>>> import numpy as np
>>> np.set_printoptions(precision=2, suppress=True, linewidth=100, floatmode="fixed")
>>> X = np.loadtxt("mat.csv", delimiter=",")
>>> print(X)
[[-0.64 -0.33  0.81  0.05  1.01  0.60 -0.11  0.88]
 [ 0.84 -0.83  0.80  0.11 -0.13  0.19  0.19 -0.52]
 [ 0.29 -0.82  0.17  0.35 -0.45 -0.48 -1.09  0.79]
 [-0.01  1.11  0.17  0.84  0.34  0.64 -1.27 -0.86]
 [ 1.20 -1.22 -0.14  0.72  0.57 -0.23 -0.16  0.03]
 [ 0.55  0.36 -0.77 -0.90  1.07  0.05 -0.73 -0.57]
 [-0.99  0.05 -1.20  0.79  0.41  0.56  0.84 -0.45]
 [-0.22  0.14 -0.48 -0.13  0.21  1.51 -0.15  0.80]
 [ 0.73  0.26 -0.64 -0.11 -0.83  0.20 -0.29 -0.45]
 [-0.38 -0.07  0.47 -0.03  0.04  0.73  0.62 -0.89]
 [-1.43 -0.97  0.47 -0.26 -0.56 -0.16 -1.26 -0.18]]
>>> x = np.array([2, 1, -1, 1, 1, 0, 0, 2])
>>> rhs = X @ x
>>> print(np.round(np.linalg.solve(X.T @ X, X.T @ rhs), 2) + 0)
[ 2.00  1.00 -1.00  1.00  1.00  0.00  0.00  2.00]
>>> print(np.round(np.linalg.pinv(X) @ X, 2) + 0)
[[1.00 0.00 0.00 0.00 0.00 0.00 0.00 0.00]
 [0.00 1.00 0.00 0.00 0.00 0.00 0.00 0.00]
 [0.00 0.00 1.00 0.00 0.00 0.00 0.00 0.00]
 [0.00 0.00 0.00 1.00 0.00 0.00 0.00 0.00]
 [0.00 0.00 0.00 0.00 1.00 0.00 0.00 0.00]
 [0.00 0.00 0.00 0.00 0.00 1.00 0.00 0.00]
 [0.00 0.00 0.00 0.00 0.00 0.00 1.00 0.00]
 [0.00 0.00 0.00 0.00 0.00 0.00 0.00 1.00]]
>>> rng = np.random.default_rng(37015)
>>> rhs = rhs + 0.1 * rng.normal(size=11)
>>> print(rhs)
[ 0.23 -0.82  1.28  0.48  2.50  1.17 -0.40  1.82  0.38 -3.02 -5.56]
>>> b, *_ = np.linalg.lstsq(X, rhs)
>>> print(np.round(X.T @ (rhs - X @ b), 2) + 0)
[0.00 0.00 0.00 0.00 0.00 0.00 0.00 0.00]
>>> print([round(float(np.linalg.norm(np.linalg.solve(X.T @ X + lam * np.eye(8), X.T @ rhs))), 2) for lam in (0, 1, 10, 100)])
[3.45, 2.77, 1.08, 0.16]
>>> print(b)
[ 2.00  1.04 -0.94  1.07  0.93 -0.01  0.01  1.98]
>>> print(round(float(np.linalg.norm(rhs - X @ b)), 2))
0.37
>>> x = np.array([5, 6, 1, 9, 3, 0, 6, 5])
>>> rhs = X @ x
>>> b, lr = np.zeros(8), 1 / np.linalg.norm(X, 2) ** 2
>>> for i in range(6):
...     b -= lr * X.T @ (X @ b - rhs)
...     if i % 2 == 0: print(i, round(np.linalg.norm(X @ b - rhs), 2))
... 
0 14.66
2 7.34
4 4.11
>>> print(np.round(np.linalg.cond(X), 2))
2.09
>>> proj = X @ np.linalg.solve(X.T @ X, X.T)
>>> print(proj @ X[:, 7])
[ 0.88 -0.52  0.79 -0.86  0.03 -0.57 -0.45  0.80 -0.45 -0.89 -0.18]
>>> print(np.allclose(proj @ proj, proj))
True
>>> A2 = np.c_[X[:, :3] @ np.array([[3, 2, 1], [3, 0, 0], [3, 1, 1]]), np.array([0, -1, 2, -1, -2, 0, -1, 1, 2, 1, -1])]
>>> print(A2)
[[-0.46 -0.46  0.18  0.00]
 [ 2.43  2.49  1.64 -1.00]
 [-1.09  0.74  0.45  2.00]
 [ 3.82  0.15  0.16 -1.00]
 [-0.47  2.26  1.06 -2.00]
 [ 0.40  0.32 -0.23  0.00]
 [-6.43 -3.18 -2.19 -1.00]
 [-1.68 -0.92 -0.70  1.00]
 [ 1.07  0.83  0.10  2.00]
 [ 0.08 -0.28  0.10  1.00]
 [-5.82 -2.40 -0.97 -1.00]]
>>> print(np.linalg.matrix_rank(np.c_[X, A2]))
9
>>> A = np.arange(50).reshape(5, 10) + -1
>>> print(A)
[[-1  0  1  2  3  4  5  6  7  8]
 [ 9 10 11 12 13 14 15 16 17 18]
 [19 20 21 22 23 24 25 26 27 28]
 [29 30 31 32 33 34 35 36 37 38]
 [39 40 41 42 43 44 45 46 47 48]]
>>> x = np.array([2, 2, 0, 1, 2, 1, 1, 2, 1, 1])
>>> print(A @ np.eye(10)[0])
[-1.00  9.00 19.00 29.00 39.00]
>>> print(A @ np.ones(10))
[ 35.00 135.00 235.00 335.00 435.00]
>>> print((A * x).sum(axis=1))
[ 42 172 302 432 562]
>>> print(A @ (2 * x))
[  84  344  604  864 1124]
